$ python -q
>>> import numpy as np
>>> import numpy.linalg as la
>>> np.set_printoptions(precision=3, suppress=True, linewidth=140, sign=" ")
>>> feats = np.loadtxt("m.csv", delimiter=",")
>>> print(feats)
[[  4.   0.   2.   5.   9.]
 [  5.   4.   2.  11.  17.]
 [  2.   5.   9.   9.   6.]
 [  2.   1.   6.   0.   6.]
 [  6.   1.   8.   5.  15.]
 [  0.   0.   0.   0.   0.]
 [ 11.  11.  16.  23.  20.]
 [  2.   5.   9.   9.   6.]
 [  2.   1.   6.   0.   6.]
 [  4.   0.   2.   5.   9.]
 [  5.   6.   5.   9.   5.]
 [  5.   6.   5.   9.   5.]
 [  1.   4.   0.   6.   8.]
 [  7.   9.  11.  20.  23.]
 [  5.   6.   5.   9.   5.]
 [  5.   6.   5.   9.   5.]
 [ 10.  16.  20.  24.  25.]
 [  4.   0.   2.   5.   9.]
 [  1.   4.   0.   6.   8.]
 [  2.   5.   9.   9.   6.]
 [  0.   0.   0.   0.   0.]
 [  0.   0.   0.   0.   0.]
 [  4.   6.  15.   9.  12.]
 [  7.   7.  11.   9.  11.]
 [  1.   4.   0.   6.   8.]
 [  0.   0.   0.   0.   0.]
 [  2.   5.   9.   9.   6.]
 [  0.   0.   0.   0.   0.]
 [ 12.  11.  13.  20.  28.]
 [  5.   6.   5.   9.   5.]
 [  2.   1.   6.   0.   6.]
 [  0.   0.   0.   0.   0.]
 [  0.   0.   0.   0.   0.]
 [  0.   0.   0.   0.   0.]
 [  2.   5.   9.   9.   6.]
 [ 11.  11.  16.  23.  20.]
 [  2.   1.   6.   0.   6.]
 [  2.   1.   6.   0.   6.]
 [  0.   0.   0.   0.   0.]
 [  7.   7.  11.   9.  11.]
 [  7.  11.  14.  18.  11.]
 [  0.   0.   0.   0.   0.]
 [  1.   4.   0.   6.   8.]
 [ 12.  11.  13.  20.  28.]
 [  7.  11.  14.  18.  11.]]
>>> Q, evecs = la.qr(feats[:, :1])[0], la.qr(feats[:, 1:])[0]
>>> s = la.svd(Q.T @ evecs, compute_uv=False)
>>> print((s > 0.9).sum())
1
>>> print(round(la.norm(Q @ Q.T - evecs @ evecs.T, 2), 3))
1.0
>>> print(s)
[ 0.968]
>>> d = la.norm(feats[:, None] - feats[None], axis=-1)
>>> print(np.flatnonzero(d[30] < d.mean() / 2))
[  0   3   8   9  17  30  36  37]
>>> print((d + 1e9 * np.eye(45)).round(6).argmin(axis=1))
[  9   4   7   8   0  20  35   2   3   0  11  10  18  28  10  10   6   0  12   2   5   5  23  39  12   5   2   5  43  10   3   5   5   5
   2   6   3   3   5  23  44   5  12  28  40]
>>> print(d[:5, :5])
[[  0.     10.817  10.149   7.416   8.775]
 [ 10.817   0.     13.565  16.613   9.274]
 [ 10.149  13.565   0.     10.296  11.402]
 [  7.416  16.613  10.296   0.     11.225]
 [  8.775   9.274  11.402  11.225   0.   ]]
>>> print(la.matrix_rank(d ** 2))
7
